$ python -q
>>> import numpy as np
>>> np.set_printoptions(precision=2, suppress=True, linewidth=200, legacy="1.25")
>>> def tidy(a):
...     return np.round(a, 2) + 0
... 
>>> X = np.load("case7.npy")
>>> X
array([[ 0.,  0.,  1., -1., -4., -3.,  3., -3., -5.],
       [ 0.,  0.,  0., -1.,  4.,  0.,  1., -3., -2.],
       [ 1.,  0.,  0.,  0.,  0.,  0.,  0.,  0.,  0.],
       [-1., -1.,  0.,  0.,  0.,  0.,  0.,  0.,  0.],
       [-4.,  4.,  0.,  0.,  0.,  0.,  0.,  0.,  0.],
       [-3.,  0.,  0.,  0.,  0.,  0.,  0.,  0.,  0.],
       [ 3.,  1.,  0.,  0.,  0.,  0.,  0.,  0.,  0.],
       [-3., -3.,  0.,  0.,  0.,  0.,  0.,  0.,  0.],
       [-5., -2.,  0.,  0.,  0.,  0.,  0.,  0.,  0.]])
>>> # rank 4
>>> vals, evecs = np.linalg.eigh(X)
>>> tidy(vals)
array([-8.44, -5.46,  0.  ,  0.  ,  0.  ,  0.  ,  0.  ,  5.46,  8.44])
>>> vals.sum(), np.trace(X)
(0.0, 0.0)
>>> np.abs(evecs[:, -1]).round(6).argmax()
0
>>> tidy(np.linalg.svd(X, compute_uv=False))
array([8.44, 8.44, 5.46, 5.46, 0.  , 0.  , 0.  , 0.  , 0.  ])
>>> np.unique(vals.round(6) + 0, return_counts=True)[1]
array([1, 1, 5, 1, 1])
>>> tidy(evecs @ np.diag(vals) @ evecs.T)
array([[ 0.,  0.,  1., -1., -4., -3.,  3., -3., -5.],
       [ 0.,  0.,  0., -1.,  4.,  0.,  1., -3., -2.],
       [ 1.,  0.,  0.,  0.,  0.,  0.,  0.,  0.,  0.],
       [-1., -1.,  0.,  0.,  0.,  0.,  0.,  0.,  0.],
       [-4.,  4.,  0.,  0.,  0.,  0.,  0.,  0.,  0.],
       [-3.,  0.,  0.,  0.,  0.,  0.,  0.,  0.,  0.],
       [ 3.,  1.,  0.,  0.,  0.,  0.,  0.,  0.,  0.],
       [-3., -3.,  0.,  0.,  0.,  0.,  0.,  0.,  0.],
       [-5., -2.,  0.,  0.,  0.,  0.,  0.,  0.,  0.]])
>>> tidy(evecs.T @ evecs)
array([[1., 0., 0., 0., 0., 0., 0., 0., 0.],
       [0., 1., 0., 0., 0., 0., 0., 0., 0.],
       [0., 0., 1., 0., 0., 0., 0., 0., 0.],
       [0., 0., 0., 1., 0., 0., 0., 0., 0.],
       [0., 0., 0., 0., 1., 0., 0., 0., 0.],
       [0., 0., 0., 0., 0., 1., 0., 0., 0.],
       [0., 0., 0., 0., 0., 0., 1., 0., 0.],
       [0., 0., 0., 0., 0., 0., 0., 1., 0.],
       [0., 0., 0., 0., 0., 0., 0., 0., 1.]])
>>> tidy(np.linalg.eigvalsh(X @ X))
array([ 0.  ,  0.  ,  0.  ,  0.  ,  0.  , 29.78, 29.78, 71.22, 71.22])
>>> np.all(np.linalg.eigvalsh(X) > 0)
False
>>> [round(float(np.linalg.det(X[:i, :i])), 2) + 0 for i in range(1, 10)]
[0.0, 0.0, 0.0, 1.0, 0.0, 0.0, 0.0, 0.0, 0.0]
>>> tidy(np.linalg.eigvalsh(X).min())
-8.44
